>>> import numpy as np
>>> import numpy.linalg as la
>>> np.set_printoptions(precision=2, suppress=True, linewidth=160, sign=" ")
>>> def rnd(a):
...     return np.round(a, 2) + 0
... 
>>> feats = np.load("w.npy")
>>> rnd(feats)
array([[ 0.93,  0.36, -0.07, -0.07],
       [ 0.36, -0.79,  0.36,  0.36],
       [-0.07,  0.36,  0.93, -0.07],
       [-0.07,  0.36, -0.07,  0.93]])
>>> rnd(np.abs(la.eigvals(feats)).max())
np.float64(1.0)
>>> np.allclose(feats, feats.T)
True
>>> rnd(feats @ feats)
array([[ 1.,  0.,  0.,  0.],
       [ 0.,  1.,  0.,  0.],
       [ 0.,  0.,  1.,  0.],
       [ 0.,  0.,  0.,  1.]])
>>> rnd(np.sort(np.abs(la.eigvals(feats))))
array([ 1.,  1.,  1.,  1.])
>>> np.trace(feats)
np.float64(2.0)
>>> vals, evecs = la.eigh(feats)
>>> rnd(vals)
array([-1.,  1.,  1.,  1.])
>>> rnd(evecs.T @ feats @ evecs)
array([[-1.,  0.,  0.,  0.],
       [ 0.,  1.,  0.,  0.],
       [ 0.,  0.,  1.,  0.],
       [ 0.,  0.,  0.,  1.]])
>>> rnd(evecs.T @ evecs)
array([[ 1.,  0.,  0.,  0.],
       [ 0.,  1.,  0.,  0.],
       [ 0.,  0.,  1.,  0.],
       [ 0.,  0.,  0.,  1.]])
>>> vals.sum(), np.trace(feats)
(np.float64(2.0), np.float64(2.0))
>>> x = np.array([2, 1, -3, -1])
>>> la.norm(feats @ x) <= la.norm(feats, 2) * la.norm(x) + 1e-9
np.True_
>>> rnd(np.einsum("ij,j->i", feats, x))
array([ 2.5, -1.5, -2.5, -0.5])
>>> rnd(feats @ np.ones(4))
array([ 1.14,  0.29,  1.14,  1.14])
>>> (feats @ x).argmax()
np.int64(0)
>>> rnd(feats * x)
array([[ 1.86,  0.36,  0.21,  0.07],
       [ 0.71, -0.79, -1.07, -0.36],
       [-0.14,  0.36, -2.79,  0.07],
       [-0.14,  0.36,  0.21, -0.93]])
>>> x = np.array([1, -2, 1, 1])
>>> target = feats @ x
>>> rnd(target)
array([ 0.07,  2.64,  0.07,  0.07])
>>> rnd(la.solve(feats, feats[:, 3]))
array([ 0.,  0.,  0.,  1.])
>>> x = np.array([-3, 0, 0, -2])
>>> rnd(la.norm(x)), rnd(la.norm(feats @ x))
(np.float64(3.61), np.float64(3.61))
>>> [p for p in range(1, 25) if np.allclose(la.matrix_power(feats, p), np.eye(4))]
[2, 4, 6, 8, 10, 12, 14, 16, 18, 20, 22, 24]
>>> rnd(la.det(feats))
np.float64(-1.0)
>>> rnd(np.abs(la.eigvals(feats)))
array([ 1.,  1.,  1.,  1.])
>>> 4 - la.matrix_rank(feats - np.eye(4), tol=1e-8)
np.int64(3)
>>> rnd(feats.T @ (feats @ x))
array([-3.,  0.,  0., -2.])
>>> J = np.minimum.outer(np.arange(1, 5), np.arange(1, 5)) * 3
>>> J
array([[  3,   3,   3,   3],
       [  3,   6,   6,   6],
       [  3,   6,   9,   9],
       [  3,   6,   9,  12]])
>>> np.diff(J, axis=0)
array([[ 0,  3,  3,  3],
       [ 0,  0,  3,  3],
       [ 0,  0,  0,  3]])
>>> J - J[0]
array([[ 0,  0,  0,  0],
       [ 0,  3,  3,  3],
       [ 0,  3,  6,  6],
       [ 0,  3,  6,  9]])
>>> rnd(la.norm(J))
np.float64(25.1)
>>> np.unravel_index(np.abs(J).argmax(), J.shape)
(np.int64(3), np.int64(3))
>>> J.sum(axis=0)
array([ 12,  21,  27,  30])
>>> la.matrix_rank(J)
np.int64(4)
>>> np.count_nonzero(J)
np.int64(16)
>>> vals, evecs = la.eigh(J)
>>> x = np.array([9, 4, 0, -6])
>>> (np.sign(evecs[:, -1].round(6)) == np.sign(evecs[0, -1].round(6))).astype(int)
array([ 1,  1,  1,  1])
>>> x @ J @ x
np.int64(375)
>>> rnd(evecs * np.sqrt(vals) @ evecs.T)
array([[ 1.49,  0.64,  0.46,  0.4 ],
       [ 0.64,  1.95,  1.03,  0.85],
       [ 0.46,  1.03,  2.35,  1.49],
       [ 0.4 ,  0.85,  1.49,  2.98]])
>>> data = -3 * np.eye(3) + np.eye(3, k=1)
>>> data
array([[-3.,  1.,  0.],
       [ 0., -3.,  1.],
       [ 0.,  0., -3.]])
>>> # triangular: eigenvalues sit on the diagonal
>>> f = np.array([-2, -2, 1])
>>> other = data + np.outer(f, np.eye(3)[1])
>>> rnd(la.det(other) / la.det(data)), rnd(1 + la.solve(data, f)[1])
(np.float64(1.56), np.float64(1.56))
>>> la.matrix_rank(la.inv(other) - la.inv(data), tol=1e-8)
np.int64(1)
>>> M = np.loadtxt("data.csv", delimiter=",")
>>> rnd(M)
array([[-0.71, -1.28,  0.32,  0.05,  0.81,  0.06, -1.02,  0.25],
       [ 0.  , -0.53, -0.34, -0.06,  0.28, -1.28,  0.37, -1.32],
       [-0.47, -0.46, -1.39, -0.89,  0.12,  0.26,  0.67,  0.55],
       [ 0.95,  0.51, -0.38, -0.7 ,  0.52, -0.84, -0.95,  0.57],
       [-0.32, -0.46,  0.06,  0.21, -1.4 , -1.01, -0.15,  0.8 ],
       [ 0.79, -0.43, -0.8 ,  1.49,  0.35,  0.03,  0.19,  0.41],
       [ 0.87, -0.72, -0.38, -0.38, -0.92,  0.76, -0.71, -0.73],
       [ 0.95, -0.84,  0.95, -0.53,  0.23, -0.05,  0.96,  0.48]])
>>> x = np.array([1, 1, 0, 0, 2, 1, 1, 1])
>>> target = M @ x
>>> coef, lr = np.zeros(8), 1 / la.norm(M, 2) ** 2
>>> for i in range(8):
...     coef -= lr * M.T @ (M @ coef - target)
...     if i % 2 == 0: print(i, round(la.norm(M @ coef - target), 2))
... 
0 0.0
2 0.0
4 0.0
6 0.0
>>> rnd(la.cond(M))
np.float64(1.0)
>>> x = np.array([3, 3, 4, 0, 2, 3, 1, 0])
>>> target = M @ x
>>> rnd(target)
array([-3.9 , -5.83, -6.7 ,  0.44, -8.08, -1.13, -1.33,  5.42])
>>> rnd(la.solve(M.T, M[2]))
array([ 0.,  0.,  1.,  0.,  0.,  0.,  0.,  0.])
>>> rnd(la.solve(M, 4 * target))
array([ 12.,  12.,  16.,   0.,   8.,  12.,   4.,   0.])
>>> K = np.load("m.npy")
>>> K
array([[ 0,  5,  0],
       [ 0,  0,  1],
       [ 5,  0,  0]])
>>> x = np.array([2, 4, 5])
>>> a = np.maximum(K @ x, 0)
>>> np.maximum(K @ (3 * x), 0)
array([ 60,  15,  30])
>>> K.T @ a
array([  50,  100,    5])
>>> np.flatnonzero(a > 1e-9)
array([ 0,  1,  2])
>>> K * (a > 1e-9)[:, None]
array([[ 0,  5,  0],
       [ 0,  0,  1],
       [ 5,  0,  0]])
>>> np.maximum(K @ x, 0) - np.maximum(-K @ x, 0)
array([ 20,   5,  10])
>>> rnd(la.det(K[::-1]))
np.float64(-25.0)
>>> rnd(la.eigvals(K))
array([-1.46+2.53j, -1.46-2.53j,  2.92+0.j  ])
>>> rnd(np.poly(K))
array([  1.,   0.,   0., -25.])
>>> q, r_ = la.qr(K)
>>> q @ r_
array([[ 0.,  5.,  0.],
       [ 0.,  0.,  1.],
       [ 5.,  0.,  0.]])
>>> abs(r_[0, 0]), rnd(la.norm(K[:, 0]))
(np.float64(5.0), np.float64(5.0))
>>> np.allclose(r_.T @ r_, K.T @ K)
True
>>> rng = np.random.default_rng(994969)
>>> idx = rng.permutation(3)
>>> other = K[:, idx] * rng.choice([-1, 1], 3)
>>> other
array([[-5,  0,  0],
       [ 0,  1,  0],
       [ 0,  0,  5]])
>>> Uu, _, Vh = la.svd(K.T @ other)
>>> Uu @ Vh
array([[ 0.,  0.,  1.],
       [-1.,  0.,  0.],
       [ 0.,  1.,  0.]])
>>> rnd(la.norm(K, axis=0))
array([ 5.,  5.,  1.])
>>> rnd(la.pinv(K))
array([[ 0. ,  0. ,  0.2],
       [ 0.2,  0. ,  0. ],
       [ 0. ,  1. ,  0. ]])
>>> K.T @ K
array([[ 25,   0,   0],
       [  0,  25,   0],
       [  0,   0,   1]])
>>> rnd(la.svd(K, compute_uv=False))
array([ 5.,  5.,  1.])
>>> K[:, 2] @ K[:, 0]
np.int64(0)
>>> W0 = np.array([[-2, -2, 0, -2, -1, 0, 1, 1],
...     [1, -1, 2, 1, 1, -1, 2, 2],
...     [-2, 0, 1, -2, -1, -2, 1, 1],
...     [0, 2, 2, 2, 1, 0, 2, 0],
...     [-1, 0, -1, 2, 2, 1, 2, -2],
...     [2, -2, 1, 2, 1, -1, 1, 1],
...     [0, -1, 2, -2, 2, 0, -1, 0]])
>>> W0[3] = W0[0]
>>> W0
array([[-2, -2,  0, -2, -1,  0,  1,  1],
       [ 1, -1,  2,  1,  1, -1,  2,  2],
       [-2,  0,  1, -2, -1, -2,  1,  1],
       [-2, -2,  0, -2, -1,  0,  1,  1],
       [-1,  0, -1,  2,  2,  1,  2, -2],
       [ 2, -2,  1,  2,  1, -1,  1,  1],
       [ 0, -1,  2, -2,  2,  0, -1,  0]])
>>> other = W0 / np.sqrt((W0 ** 2).mean(axis=1, keepdims=True))
>>> rnd(other[6])
array([ 0.  , -0.76,  1.51, -1.51,  1.51,  0.  , -0.76,  0.  ])
>>> la.matrix_rank(other) == la.matrix_rank(W0)
np.True_
>>> la.matrix_rank(W0 - W0.mean(axis=1, keepdims=True))
np.int64(6)
>>> np.abs(np.diag(la.qr(W0)[1])) > 1e-9
array([ True,  True,  True,  True,  True,  True, False])
>>> rnd(np.trace(la.pinv(W0) @ W0))
np.float64(6.0)
>>> mat = np.load("sample6.npy")
>>> mat
array([[-1.98, -0.3 ,  0.85],
       [ 1.99, -1.  ,  2.04],
       [ 1.99, -1.  ,  1.93],
       [ 1.28, -0.76,  1.15],
       [ 0.99, -0.64,  0.89],
       [ 0.87, -0.58,  0.79],
       [-0.16,  0.19, -0.17],
       [-0.34,  0.54, -0.41],
       [ 8.87,  5.43,  2.9 ],
       [15.92,  7.15,  6.11],
       [16.31,  7.23,  6.29]])
>>> Xs = (mat - mat.mean(axis=0)) / mat.std(axis=0)
>>> np.argwhere(np.abs(Xs) > 2)
array([], shape=(0, 2), dtype=int64)
>>> coef = la.lstsq(np.delete(Xs, 1, axis=1), Xs[:, 1])[0]
>>> np.abs(coef).argmax()
np.int64(0)
>>> Xs = mat - mat.mean(axis=0)
>>> evecs = la.svd(Xs)[2][:1]
>>> other = Xs - Xs @ evecs.T @ evecs
>>> rnd(np.cov(Xs @ evecs.T, rowvar=False))
np.float64(57.32)
>>> arr = np.loadtxt("case19.csv", delimiter=",")
>>> arr
array([[ 3.,  1.,  3.,  3.,  3.],
       [ 1., -1.,  1.,  1.,  1.],
       [ 2.,  0.,  2.,  2.,  2.],
       [ 1., -1.,  1.,  1.,  1.],
       [ 0., -2.,  0.,  0.,  0.],
       [ 1., -1.,  1.,  1.,  1.]])
>>> la.matrix_rank(arr, rtol=0.1)
np.int64(2)
>>> la.cond(arr) > 100
np.True_
>>> la.lstsq(arr[:-1].T, arr[-1])[2]
np.int32(2)
>>> rnd(arr @ la.pinv(arr) @ arr)
array([[ 3.,  1.,  3.,  3.,  3.],
       [ 1., -1.,  1.,  1.,  1.],
       [ 2.,  0.,  2.,  2.,  2.],
       [ 1., -1.,  1.,  1.,  1.],
       [ 0., -2.,  0.,  0.,  0.],
       [ 1., -1.,  1.,  1.,  1.]])
>>> rnd(np.trace(la.pinv(arr) @ arr))
np.float64(2.0)
>>> w1 = np.array([[-9, 0], [-5, -8], [-9, -1], [6, 5], [6, -7]])
>>> coef = np.array([0, 2])
>>> H = np.maximum(arr @ w1 + coef, 0)
>>> (H > 0).astype(int)
array([[ 0,  0],
       [ 0,  1],
       [ 0,  0],
       [ 0,  1],
       [ 1,  1],
       [ 0,  1]])
>>> rnd((H > 0).mean(axis=0))
array([ 0.17,  0.67])
>>> W2 = np.array([[1, 2], [-2, 1]])
>>> (H @ W2).round(6).argmax(axis=1)
array([ 0,  1,  0,  1,  1,  1])
